$ python -q
>>> import numpy as np
>>> np.set_printoptions(suppress=True, linewidth=100)
>>> rd = lambda a: np.round(a, 2) + 0
>>> F = np.loadtxt("data.csv", delimiter=",")
>>> F
array([[ 3., -2.,  3., -1.,  1.],
       [ 2.,  3., -1.,  3., -3.],
       [-2., -3., -3., -2.,  3.],
       [ 0., -3.,  1.,  0.,  1.],
       [ 1.,  1., -3.,  2., -3.],
       [ 1., -3., -1., -1.,  2.],
       [ 2., -1.,  2.,  2.,  3.],
       [-3.,  0.,  3., -1.,  2.],
       [ 0.,  0.,  0., -2.,  1.],
       [-1.,  3., -1., -3., -2.],
       [-1.,  3.,  3.,  0., -1.],
       [ 0., -3.,  3., -2., -2.],
       [ 0.,  0., -3., -2.,  3.],
       [-3.,  1., -1., -1.,  3.]])
>>> x0 = np.array([2, 1, 1, 1, 4])
>>> np.sign((F @ x0).round(6))
array([ 1., -1.,  0.,  1., -1.,  1.,  1.,  1.,  1., -1.,  0., -1.,  1.,  1.])
>>> print((F @ x0).argmax())
6
>>> print((F * x0).sum(axis=1))
[ 10.  -3.   0.   2. -10.   5.  19.   4.   2. -11.   0. -10.   7.   5.]
>>> F @ np.ones(5)
array([ 4.,  4., -7., -1., -2., -2.,  8.,  1., -1., -4.,  4., -4., -2., -1.])
>>> np.einsum("ij,j->i", F, x0)
array([ 10.,  -3.,   0.,   2., -10.,   5.,  19.,   4.,   2., -11.,   0., -10.,   7.,   5.])
>>> P = F @ np.linalg.solve(F.T @ F, F.T)
>>> print(np.trace(P))
5.0
>>> np.allclose(P @ P, P)
True
>>> np.linalg.matrix_rank(np.eye(14) - P)
np.int64(9)
>>> print(rd(np.diag(P)))
[0.5  0.31 0.4  0.17 0.31 0.2  0.46 0.4  0.15 0.53 0.32 0.54 0.41 0.32]
>>> Ac = (F - F.mean(axis=0)) / F.std(axis=0)
>>> rd(Ac.std(axis=0))
array([1., 1., 1., 1., 1.])
>>> print(np.argwhere(np.abs(Ac) > 2))
[[1 3]]
>>> beta = np.linalg.lstsq(np.delete(Ac, 1, axis=1), Ac[:, 1])[0]
>>> rd(beta)
array([-0.41, -0.11,  0.31, -0.5 ])
>>> G = np.cov(F, rowvar=False)
>>> rd(np.linalg.eigvalsh(G)[::-1])
array([8.54, 5.97, 4.38, 2.57, 1.18])
>>> print(np.argwhere(np.triu(np.abs(np.corrcoef(F.T)) > 0.8, 1)))
[]
>>> np.argsort(-F.std(axis=0).round(6), kind="stable")
array([2, 4, 1, 0, 3])
>>> rd(F.std(axis=0))
array([1.75, 2.22, 2.26, 1.72, 2.23])
>>> Ac = F - F.mean(axis=0)
>>> vecs = np.linalg.svd(Ac)[2][:4]
>>> other = Ac - Ac @ vecs.T @ vecs
>>> rd(other.std(axis=0))
array([0.7 , 0.42, 0.03, 0.6 , 0.27])
>>> rd((Ac @ vecs.T).std(axis=0))
array([2.82, 2.36, 2.02, 1.54])
>>> np.linalg.norm(other, axis=1).round(6).argmax()
np.int64(0)
>>> print(rd(np.diag(vecs.T @ vecs)))
[0.55 0.84 1.   0.68 0.93]
>>> E = np.loadtxt("dump.csv", delimiter=",")
>>> E
array([[6.3, 0. , 2. , 6. , 8. , 8. , 3. , 3. , 6. , 9. , 2. , 2. , 1. , 8. , 6. ],
       [7. , 9.3, 6. , 4. , 8. , 4. , 8. , 7. , 1. , 7. , 4. , 8. , 4. , 7. , 1. ],
       [0. , 4. , 8.3, 2. , 7. , 8. , 3. , 4. , 0. , 5. , 3. , 9. , 5. , 3. , 8. ],
       [5. , 1. , 1. , 0.3, 7. , 3. , 0. , 9. , 5. , 9. , 6. , 3. , 5. , 0. , 9. ],
       [3. , 7. , 0. , 7. , 7.3, 8. , 6. , 3. , 0. , 8. , 4. , 1. , 2. , 6. , 1. ],
       [1. , 4. , 5. , 1. , 6. , 9.3, 5. , 6. , 2. , 6. , 7. , 1. , 4. , 8. , 8. ],
       [2. , 8. , 2. , 8. , 5. , 7. , 9.3, 3. , 4. , 3. , 4. , 9. , 4. , 9. , 2. ],
       [7. , 3. , 4. , 7. , 6. , 9. , 6. , 8.3, 2. , 8. , 2. , 3. , 8. , 9. , 4. ],
       [1. , 8. , 4. , 9. , 2. , 2. , 6. , 6. , 4.3, 1. , 6. , 6. , 2. , 0. , 9. ],
       [0. , 4. , 7. , 0. , 2. , 9. , 9. , 0. , 7. , 5.3, 1. , 1. , 4. , 3. , 1. ],
       [1. , 7. , 7. , 6. , 4. , 7. , 1. , 8. , 8. , 5. , 8.3, 7. , 5. , 3. , 8. ],
       [4. , 8. , 5. , 0. , 7. , 7. , 7. , 7. , 4. , 9. , 5. , 4.3, 9. , 7. , 5. ],
       [4. , 9. , 7. , 4. , 0. , 0. , 2. , 6. , 5. , 7. , 2. , 7. , 8.3, 4. , 3. ],
       [0. , 4. , 7. , 7. , 7. , 2. , 4. , 6. , 9. , 5. , 4. , 9. , 7. , 7.3, 0. ],
       [6. , 0. , 2. , 6. , 8. , 8. , 3. , 3. , 6. , 9. , 2. , 2. , 1. , 8. , 6.3]])
>>> q, r_ = np.linalg.qr(E)
>>> rd(np.trace(q @ q.T))
np.float64(15.0)
>>> rd(abs(r_[0, 0])), rd(np.linalg.norm(E[:, 0]))
(np.float64(15.71), np.float64(15.71))
>>> q.shape, r_.shape
((15, 15), (15, 15))
